% ipython --no-banner

In [1]: import numpy as np

In [2]: np.set_printoptions(suppress=True, linewidth=160)

In [3]: M = np.load("m.npy")

In [4]: M
Out[4]: 
array([[0, 1, 0, 0, 0, 0, 0, 0, 0, 0, 0, 0, 0, 0],
       [0, 0, 0, 1, 0, 0, 0, 0, 0, 0, 0, 0, 0, 0],
       [0, 0, 0, 0, 0, 0, 0, 0, 0, 1, 0, 0, 0, 0],
       [0, 0, 0, 0, 0, 0, 0, 1, 0, 0, 0, 0, 0, 0],
       [0, 0, 0, 0, 0, 1, 0, 0, 0, 0, 0, 0, 0, 0],
       [0, 0, 0, 0, 0, 0, 1, 0, 0, 0, 0, 0, 0, 0],
       [0, 0, 1, 0, 0, 0, 0, 0, 0, 0, 0, 0, 0, 0],
       [0, 0, 0, 0, 0, 0, 0, 0, 1, 0, 0, 0, 0, 0],
       [0, 0, 0, 0, 0, 0, 0, 0, 0, 0, 1, 0, 0, 0],
       [0, 0, 0, 0, 1, 0, 0, 0, 0, 0, 0, 0, 0, 0],
       [1, 0, 0, 0, 0, 0, 0, 0, 0, 0, 0, 0, 0, 0],
       [0, 0, 0, 0, 0, 0, 0, 0, 0, 0, 0, 0, 1, 0],
       [0, 0, 0, 0, 0, 0, 0, 0, 0, 0, 0, 1, 0, 0],
       [0, 0, 0, 0, 0, 0, 0, 0, 0, 0, 0, 0, 0, 1]])

In [5]: # 4 blocks once reordered

In [6]: r0 = np.array([-3, -3, 0, 1, 2, 1, 0, -2, 2, 2, 3, 0, 1, 1])

In [7]: other = M + np.outer(r0, np.eye(14)[10])

In [8]: np.linalg.matrix_rank(np.linalg.inv(other) - np.linalg.inv(M), tol=1e-8)
Out[8]: np.int64(1)

In [9]: round(np.linalg.det(other) / np.linalg.det(M), 2), round(float(1 + np.linalg.solve(M, r0)[10]), 2)
Out[9]: (np.float64(3.0), 3.0)

In [10]: Uu, sv, Vh = np.linalg.svd(M, full_matrices=False)

In [11]: (sv > 1e-8).sum()
Out[11]: np.int64(14)

In [12]: np.allclose(Uu * sv @ Vh, M)
Out[12]: True

In [13]: Uu.shape, sv.shape, Vh.shape
Out[13]: ((14, 14), (14,), (14, 14))

In [14]: sv
Out[14]: array([1., 1., 1., 1., 1., 1., 1., 1., 1., 1., 1., 1., 1., 1.])

In [15]: sv / sv[0]
Out[15]: array([1., 1., 1., 1., 1., 1., 1., 1., 1., 1., 1., 1., 1., 1.])

In [16]: W0 = np.array([[3.34, 0.61, -5.6, -0.36],
    ...:     [0.83, 4.22, 0.16, -2.08],
    ...:     [-0.91, 1.43, 0.27, -1.45],
    ...:     [3.04, 0.02, -3.38, 7.7],
    ...:     [4.0, 3.28, -2.74, 2.96],
    ...:     [-5.67, -4.22, 3.9, -0.01],
    ...:     [3.18, 0.55, 0.46, 2.83],
    ...:     [-2.72, -1.38, 0.52, 1.89],
    ...:     [0.19, -2.07, 0.68, -2.15],
    ...:     [-5.42, 1.06, 0.19, -0.29],
    ...:     [-0.5, 0.45, -0.91, 6.08],
    ...:     [-3.06, -3.9, 2.33, 2.04],
    ...:     [0.93, -2.11, 0.79, 4.28],
    ...:     [0.33, -4.36, 1.29, 2.46],
    ...:     [-0.84, 2.19, -0.37, 0.55],
    ...:     [-1.22, 1.22, -7.51, 4.0]])

In [17]: d = np.linalg.norm(W0[:, None] - W0[None], axis=-1)

In [18]: np.linalg.matrix_rank(d ** 2)
Out[18]: np.int64(6)

In [19]: d[10].round(6).argsort(kind="stable")[:4]
Out[19]: array([10, 12,  3,  6])

In [20]: d.shape
Out[20]: (16, 16)
